>>> import numpy as np
>>> np.set_printoptions(suppress=True, linewidth=160)
>>> def rnd(a):
...     return np.round(a, 2) + 0
... 
>>> E = np.array([[5.0, 5.0, 0.0, 0.0, 0.0, 0.0],
...     [2.0, 0.0, 0.0, 0.0, 0.0, 0.0],
...     [0.0, 0.0, 5.0, -4.0, -1.0, -2.0],
...     [0.0, 0.0, 5.0, -2.0, -4.0, 0.0],
...     [0.0, 0.0, 5.0, -4.0, -2.0, 5.0],
...     [0.0, 0.0, -1.0, -2.0, -4.0, -1.0]])
>>> # splits into 2 blocks
>>> rng = np.random.default_rng(90284)
>>> idx = rng.permutation(6)
>>> print(idx)
[4 0 3 2 1 5]
>>> Y = E[idx][:, idx]
>>> print(np.diag(Y))
[-2.  5. -2.  5.  0. -1.]
>>> print(rnd(np.linalg.det(Y)), rnd(np.linalg.det(E[idx])))
-5740.0 5740.0
>>> Y = np.array([[3, 4], [5, 2], [4, 3], [4, 0], [1, 4], [3, 3]])
>>> print(Y.T @ E.T)
[[ 40.   6.  -3.   8.  17. -19.]
 [ 30.   8.   5.  -1.  22. -22.]]
>>> print(np.einsum("ij,ij->i", E, E))
[50.  4. 46. 45. 70. 22.]
>>> print(np.linalg.matrix_rank(E @ Y))
2
>>> print(np.einsum("ik,kj->ji", E, Y))
[[ 40.   6.  -3.   8.  17. -19.]
 [ 30.   8.   5.  -1.  22. -22.]]
>>> print(E @ Y)
[[ 40.  30.]
 [  6.   8.]
 [ -3.   5.]
 [  8.  -1.]
 [ 17.  22.]
 [-19. -22.]]
>>> print(np.einsum("ij->j", E))
[  7.   5.  14. -12. -11.   2.]
>>> th = np.radians(120)
>>> r_ = np.eye(6)
>>> r_[4, 4] = r_[5, 5] = np.cos(th)
>>> r_[4, 5], r_[5, 4] = -np.sin(th), np.sin(th)
>>> print(rnd(r_))
[[ 1.    0.    0.    0.    0.    0.  ]
 [ 0.    1.    0.    0.    0.    0.  ]
 [ 0.    0.    1.    0.    0.    0.  ]
 [ 0.    0.    0.    1.    0.    0.  ]
 [ 0.    0.    0.    0.   -0.5  -0.87]
 [ 0.    0.    0.    0.    0.87 -0.5 ]]
>>> Y = E @ r_.T
>>> print(np.allclose(np.linalg.norm(E, axis=1), np.linalg.norm(Y, axis=1)))
True
>>> print(rnd(np.linalg.norm(E) ** 2 / np.linalg.norm(E, 2) ** 2))
1.8
>>> print(E[3] @ E[4])
41.0
>>> print(rnd(np.linalg.norm(E[3], 1)), rnd(np.linalg.norm(E[3], np.inf)))
11.0 5.0
>>> print(rnd(np.linalg.norm(E, "nuc")))
31.86
>>> print(rnd(np.linalg.norm(E, 1)), rnd(np.linalg.norm(E, np.inf)))
16.0 16.0
>>> print(rnd(np.linalg.norm(E, 2)))
11.47
>>> print(rnd(np.linalg.norm(E, axis=1)))
[7.07 2.   6.78 6.71 8.37 4.69]
>>> print(rnd(np.linalg.norm(E[3] - E[4])))
5.74
>>> print(rnd(np.linalg.norm(E, axis=0)))
[5.39 5.   8.72 6.32 6.08 5.48]
>>> f = np.array([5, 0, -1, -5, 2, -5, -5, 5, 3, -4, 0, -4, 4]) + 0.5
>>> data = np.eye(13) - 2 * np.outer(f, f) / (f @ f)
>>> print(rnd(data))
[[ 0.67 -0.03  0.03  0.27 -0.15  0.27  0.27 -0.33 -0.21  0.21 -0.03  0.21 -0.27]
 [-0.03  1.    0.    0.02 -0.01  0.02  0.02 -0.03 -0.02  0.02  0.    0.02 -0.02]
 [ 0.03  0.    1.   -0.02  0.01 -0.02 -0.02  0.03  0.02 -0.02  0.   -0.02  0.02]
 [ 0.27  0.02 -0.02  0.78  0.12 -0.22 -0.22  0.27  0.17 -0.17  0.02 -0.17  0.22]
 [-0.15 -0.01  0.01  0.12  0.93  0.12  0.12 -0.15 -0.09  0.09 -0.01  0.09 -0.12]
 [ 0.27  0.02 -0.02 -0.22  0.12  0.78 -0.22  0.27  0.17 -0.17  0.02 -0.17  0.22]
 [ 0.27  0.02 -0.02 -0.22  0.12 -0.22  0.78  0.27  0.17 -0.17  0.02 -0.17  0.22]
 [-0.33 -0.03  0.03  0.27 -0.15  0.27  0.27  0.67 -0.21  0.21 -0.03  0.21 -0.27]
 [-0.21 -0.02  0.02  0.17 -0.09  0.17  0.17 -0.21  0.87  0.13 -0.02  0.13 -0.17]
 [ 0.21  0.02 -0.02 -0.17  0.09 -0.17 -0.17  0.21  0.13  0.87  0.02 -0.13  0.17]
 [-0.03  0.    0.    0.02 -0.01  0.02  0.02 -0.03 -0.02  0.02  1.    0.02 -0.02]
 [ 0.21  0.02 -0.02 -0.17  0.09 -0.17 -0.17  0.21  0.13 -0.13  0.02  0.87  0.17]
 [-0.27 -0.02  0.02  0.22 -0.12  0.22  0.22 -0.27 -0.17  0.17 -0.02  0.17  0.78]]
>>> # symmetric, so the eigenvalues are real
>>> print(np.all(np.linalg.eigvalsh(data) > 0))
False
>>> print(rnd(np.linalg.eigvalsh(data).min()))
-1.0
>>> try:
...     np.linalg.cholesky(data)
... except np.linalg.LinAlgError as e:
...     print(repr(e))
... 
LinAlgError('Matrix is not positive definite')
>>> vec = np.array([-3, 2, -1, 2, -1, -1, 0, 1, -3, -1, -3, 0, 0])
>>> y = data @ vec
>>> print(rnd(y))
[-1.52  2.13 -1.13  0.79 -0.33 -2.21 -1.21  2.48 -2.06 -1.94 -2.87 -0.94  1.21]
>>> print(rnd(np.linalg.solve(data, y + data[:, 3])))
[-3.  2. -1.  3. -1. -1.  0.  1. -3. -1. -3.  0.  0.]
>>> print(rnd(np.linalg.solve(data, y)))
[-3.  2. -1.  2. -1. -1.  0.  1. -3. -1. -3.  0.  0.]
>>> th = np.radians(36)
>>> r_ = np.eye(13)
>>> r_[7, 7] = r_[6, 6] = np.cos(th)
>>> r_[7, 6], r_[6, 7] = -np.sin(th), np.sin(th)
>>> Y = data @ r_.T
>>> print(np.allclose(data @ data.T, Y @ Y.T))
True
>>> print(np.allclose(np.linalg.norm(data, axis=1), np.linalg.norm(Y, axis=1)))
True
>>> print(rnd(np.abs(Y - data).max(axis=0)))
[0.   0.   0.   0.   0.   0.   0.34 0.51 0.   0.   0.   0.   0.  ]
>>> print(rnd(np.linalg.svd(data, compute_uv=False)), rnd(np.linalg.svd(Y, compute_uv=False)))
[1. 1. 1. 1. 1. 1. 1. 1. 1. 1. 1. 1. 1.] [1. 1. 1. 1. 1. 1. 1. 1. 1. 1. 1. 1. 1.]
>>> mat = np.loadtxt("case17.csv", delimiter=",")
>>> print(rnd(mat))
[[-0.67  1.09  2.49  1.4   0.48 -0.91  1.11 -3.29  0.44  0.88  1.06]
 [ 1.34 -1.92  0.39  0.43 -0.52  0.37 -2.56 -0.28 -0.37  3.27  1.15]
 [-1.   -1.58  0.01  2.12  2.96  0.57  1.66  1.87 -0.41  0.68  0.99]
 [-0.5  -2.21 -1.7  -2.14  0.03 -2.13  1.31 -1.35 -0.86 -0.21  1.88]
 [-1.    1.5  -1.01  1.07 -2.68  1.02  1.33  0.59 -2.45  1.02  1.48]
 [-0.84 -2.82  0.68  1.86 -1.66 -0.22  0.07 -0.88 -1.26 -1.2  -2.4 ]
 [ 0.84  0.51 -2.27 -0.04  1.85  1.96  0.2  -2.49 -1.52  0.64 -1.63]
 [ 0.67 -1.34  1.82 -2.06 -0.77  3.06  2.17 -0.11  0.69  0.25  0.13]
 [ 4.19 -0.05  0.14  1.4  -0.18 -0.54  0.94  0.09 -0.72 -1.62  1.07]
 [-0.33  0.42  2.3  -1.48  1.31  0.08 -1.39  0.4  -3.47 -1.09  0.41]
 [-1.   -0.55 -0.72  0.88 -0.06  2.14 -1.85 -1.12  0.89 -2.5   2.47]]
>>> vec = np.array([1, 1, -1, -1, -2, 0, 1, 2, 2, 1, 2])
>>> y = mat @ vec
>>> print(rnd(y))
[ -6.04   1.35  -3.41   1.51   7.38 -13.1  -10.49   4.94   3.15 -11.19  -1.47]
>>> print(rnd(np.linalg.solve(mat, y + mat[:, 10])))
[ 1.  1. -1. -1. -2.  0.  1.  2.  2.  1.  3.]
>>> print(rnd(np.linalg.solve(mat, 5 * y)))
[  5.   5.  -5.  -5. -10.   0.   5.  10.  10.   5.  10.]
>>> print(rnd(np.linalg.solve(mat, mat[:, 5])))
[0. 0. 0. 0. 0. 1. 0. 0. 0. 0. 0.]
>>> A = np.load("block18.npy")
>>> print(A)
[[ 0  5  0  2  4]
 [ 3  4  1  4  1]
 [ 5  4  0  0  2]
 [ 0  2  5  3  0]
 [ 1  5  3  1  4]
 [ 0  2  0  1  5]
 [ 3  2  2  3  1]
 [12 21  4 18  8]]
>>> f, g = A[5], A[2]
>>> print(f @ f)
30
>>> print(f @ g)
18
>>> p = (f @ g) / (f @ f) * f
>>> print(p)
[0.  1.2 0.  0.6 3. ]
>>> print((g - p) @ f)
0.0
>>> print(np.outer(f, g))
[[ 0  0  0  0  0]
 [10  8  0  0  4]
 [ 0  0  0  0  0]
 [ 5  4  0  0  2]
 [25 20  0  0 10]]
>>> print(rnd(np.linalg.norm(f + g) ** 2 + np.linalg.norm(f - g) ** 2))
150.0
>>> print(np.linalg.matrix_rank(np.outer(f, g)))
1
